>>> import numpy as np
>>> np.set_printoptions(precision=1, suppress=True, linewidth=120)
>>> tidy = lambda a: np.round(a, 1) + 0
>>> F = np.load("a.npy")
>>> F
array([[0, 0, 1, 1],
       [0, 0, 1, 0],
       [1, 1, 0, 1],
       [1, 0, 1, 0]])
>>> # symmetric
>>> rng = np.random.default_rng(658092)
>>> labels = rng.permutation(4)
>>> labels
array([0, 3, 2, 1])
>>> out = F[labels][:, labels]
>>> tidy(np.sort(np.abs(np.linalg.eigvals(out))))
array([0.3, 1. , 1.5, 2.2])
>>> np.trace(out)
np.int64(0)
>>> tidy(np.linalg.det(out)), tidy(np.linalg.det(F[labels]))
(np.float64(1.0), np.float64(-1.0))
>>> w, vecs = np.linalg.eigh(F)
>>> x = np.array([-5, 1, 1, 5])
>>> tidy(vecs * np.abs(w) @ vecs.T)
array([[ 1.3,  0.5,  0.3,  0.3],
       [ 0.5,  0.8, -0.1,  0.5],
       [ 0.3, -0.1,  1.7,  0.3],
       [ 0.3,  0.5,  0.3,  1.3]])
>>> tidy(np.linalg.eigvalsh(F[1:, 1:]))
array([-1.4,  0. ,  1.4])
>>> np.abs(F).sum(axis=1).max(), tidy(np.abs(w).max())
(np.int64(3), np.float64(2.2))
>>> (np.sign(vecs[:, -1].round(6)) == np.sign(vecs[0, -1].round(6))).astype(int)
array([1, 1, 1, 1])
>>> tidy(vecs * np.maximum(w, 0) @ vecs.T)
array([[0.6, 0.2, 0.7, 0.6],
       [0.2, 0.4, 0.4, 0.2],
       [0.7, 0.4, 0.8, 0.7],
       [0.6, 0.2, 0.7, 0.6]])
>>> np.all(np.linalg.eigvalsh(F) > 0)
np.False_
>>> w, vecs = np.linalg.eig(F)
>>> tidy(w)
array([ 2.2,  0.3, -1. , -1.5])
>>> tidy(np.prod(w))
np.float64(1.0)
>>> tidy(np.sort(np.linalg.eigvals(F.T)))
array([-1.5, -1. ,  0.3,  2.2])
>>> W0 = np.load("m.npy")
>>> W0
array([[  5.9,  -3.7,  -9.5],
       [  2.6,  16.7,  14.9],
       [  8.9,  -3.3,  -9.2],
       [  2.9,  -1.1,  -3.8],
       [ -7.9,   3.8,   4.1],
       [  2.4,   8.2,   6.9],
       [ -0.5, -10. ,  -6.4],
       [ -7.5,   3.2,  10.7],
       [ -7.7,  -8.4,  -0.8],
       [ -3.3,   1.6,   8. ],
       [ -8.5,  -6.5,  -2.9],
       [ -1.9,   0.7,  -0.5],
       [ -0.8,   4.8,   8.6],
       [  2.5,   2.6,   5.8],
       [ -3.4,  -6.4,  -4.5],
       [ -6.8,   4.5,  10.2],
       [  5.8,  -5.4,  -9.9],
       [  2.9,   3.7,   0.6],
       [-13.3, -11.7,  -6.1],
       [ -2.8,  -5.7,  -8.9]])
>>> gram = np.cov(W0, rowvar=False)
>>> tidy(np.corrcoef(W0[:, 1], W0[:, 2])[0, 1])
np.float64(0.8)
>>> tidy(W0.std(axis=0))
array([5.7, 6.7, 7.6])
>>> np.argwhere(np.triu(np.abs(np.corrcoef(W0.T)) > 0.8, 1))
array([[1, 2]])
>>> gram.shape
(3, 3)
>>> d = np.linalg.norm(W0[:, None] - W0[None], axis=-1)
>>> d.shape
(20, 20)
>>> (d + 1e9 * np.eye(20)).round(6).argmin(axis=1)
array([16,  5,  0, 11, 15, 12, 14, 15, 10, 12,  8, 17,  9, 12, 19,  7,  0, 13, 10, 14])
>>> tidy(np.linalg.norm(W0 - W0.mean(axis=0), axis=1))
array([12.7, 23. , 14.4,  6.1,  8.6, 11.7, 11.6, 12.5, 10. ,  8.1,  9.7,  1.6,  9.9,  7.5,  7.8, 12.3, 13.5,  6.2,
       17.4, 10.6])
>>> d[9].round(6).argsort(kind="stable")[:4]
array([ 9, 12, 15,  7])
>>> hat = W0 @ np.linalg.solve(W0.T @ W0, W0.T)
>>> tidy(np.trace(hat))
np.float64(3.0)
>>> Q, r_ = np.linalg.qr(W0)
>>> np.trace(Q @ Q.T)
np.float64(3.0)
>>> tidy(Q @ r_)
array([[  5.9,  -3.7,  -9.5],
       [  2.6,  16.7,  14.9],
       [  8.9,  -3.3,  -9.2],
       [  2.9,  -1.1,  -3.8],
       [ -7.9,   3.8,   4.1],
       [  2.4,   8.2,   6.9],
       [ -0.5, -10. ,  -6.4],
       [ -7.5,   3.2,  10.7],
       [ -7.7,  -8.4,  -0.8],
       [ -3.3,   1.6,   8. ],
       [ -8.5,  -6.5,  -2.9],
       [ -1.9,   0.7,  -0.5],
       [ -0.8,   4.8,   8.6],
       [  2.5,   2.6,   5.8],
       [ -3.4,  -6.4,  -4.5],
       [ -6.8,   4.5,  10.2],
       [  5.8,  -5.4,  -9.9],
       [  2.9,   3.7,   0.6],
       [-13.3, -11.7,  -6.1],
       [ -2.8,  -5.7,  -8.9]])
>>> tidy(np.abs(np.diag(r_)))
array([26.3, 29.1, 12.1])
>>> tidy(abs(r_[0, 0])), tidy(np.linalg.norm(W0[:, 0]))
(np.float64(26.3), np.float64(26.3))
>>> tidy(r_)
array([[-26.3,  -8.3,   7.4],
       [  0. , -29.1, -30.8],
       [  0. ,   0. , -12.1]])
>>> tidy(Q.T @ Q)
array([[1., 0., 0.],
       [0., 1., 0.],
       [0., 0., 1.]])
>>> cen = (W0 - W0.mean(axis=0)) / W0.std(axis=0)
>>> np.argwhere(np.abs(cen) > 2)
array([[ 1,  1],
       [18,  0]])
>>> tidy(cen.std(axis=0))
array([1., 1., 1.])
>>> beta = np.linalg.lstsq(np.delete(cen, 0, axis=1), cen[:, 0])[0]
>>> tidy(1 - np.var(cen[:, 0] - np.delete(cen, 0, axis=1) @ beta))
np.float64(0.6)
>>> tidy(beta)
array([ 1.3, -1.3])
>>> A = np.array([[8, 0, 12],
...     [0, 6, 0],
...     [8, 0, 12],
...     [8, 0, 12],
...     [8, 0, 12],
...     [0, 2, 0],
...     [12, 0, 18],
...     [0, 6, 0],
...     [4, 0, 6],
...     [0, 10, 0],
...     [4, 0, 6],
...     [12, 0, 18],
...     [0, 2, 0]])
>>> r0 = np.array([0, 0, -2])
>>> np.cross(A[4, :3], A[7, :3])
array([-72,   0,  48])
>>> np.polyval(r0, A[4])
array([-2, -2, -2])
>>> np.array([np.convolve(row, r0, "same") for row in A])
array([[  0, -16,   0],
       [  0,   0, -12],
       [  0, -16,   0],
       [  0, -16,   0],
       [  0, -16,   0],
       [  0,   0,  -4],
       [  0, -24,   0],
       [  0,   0, -12],
       [  0,  -8,   0],
       [  0,   0, -20],
       [  0,  -8,   0],
       [  0, -24,   0],
       [  0,   0,  -4]])
>>> m1 = np.array([[0, 0, 4, 0, 0], [0, 4, 0, 0, 0], [0, 0, 9, 0, 0]])
>>> np.abs(np.diag(np.linalg.qr(m1)[1])) > 1e-9
array([False,  True,  True])
>>> tidy(np.trace(np.linalg.pinv(m1) @ m1))
np.float64(2.0)
>>> m1[:, 0] @ m1[:, 1]
np.int64(0)
>>> tidy(np.linalg.pinv(m1))
array([[0. , 0. , 0. ],
       [0. , 0.2, 0. ],
       [0. , 0. , 0.1],
       [0. , 0. , 0. ],
       [0. , 0. , 0. ]])
>>> tidy(np.linalg.norm(m1, axis=0))
array([0. , 4. , 9.8, 0. , 0. ])
>>> tidy(np.linalg.svd(m1, compute_uv=False))
array([9.8, 4. , 0. ])
>>> cen = A - A.mean(axis=0)
>>> vecs = np.linalg.svd(cen)[2][:2]
>>> out = cen - cen @ vecs.T @ vecs
>>> tidy(np.cov(cen @ vecs.T, rowvar=False))
array([[76.3,  0. ],
       [ 0. ,  5. ]])
>>> tidy(out.std(axis=0))
array([0., 0., 0.])
>>> np.linalg.norm(out, axis=1).round(6).argmax()
np.int64(0)
>>> tidy((cen @ vecs.T).std(axis=0))
array([8.4, 2.2])
>>> tidy(np.linalg.norm(out) / np.linalg.norm(cen))
np.float64(0.0)
>>> r = np.linalg.matrix_rank(m1)
>>> r
np.int64(2)
>>> N = np.linalg.svd(m1)[2][r:].T
>>> np.linalg.matrix_rank(m1.T @ m1), np.linalg.matrix_rank(m1 @ m1.T)
(np.int64(2), np.int64(2))
>>> N.shape
(5, 3)
>>> m1 @ N
array([[0., 0., 0.],
       [0., 0., 0.],
       [0., 0., 0.]])
>>> Uu, sigma, VT = np.linalg.svd(m1)
>>> vecs = VT[:(sigma > 1e-8).sum()]
>>> x = m1[0] + -3 * m1[1] + rng.integers(2) * np.eye(5)[1]
>>> x
array([  0., -12.,   4.,   0.,   0.])
>>> tidy(np.linalg.norm(x - vecs.T @ vecs @ x))
np.float64(0.0)
>>> np.linalg.matrix_rank(np.vstack([m1, x]))
np.int64(2)
>>> r0 = np.array([-1, 0])
>>> data = -2 * np.eye(2) + np.outer(r0, r0)
>>> data
array([[-1.,  0.],
       [ 0., -2.]])
>>> # triangular
>>> labels = rng.permutation(2)
>>> labels
array([1, 0])
>>> out = data[labels][:, labels]
>>> np.diag(out)
array([-2., -1.])
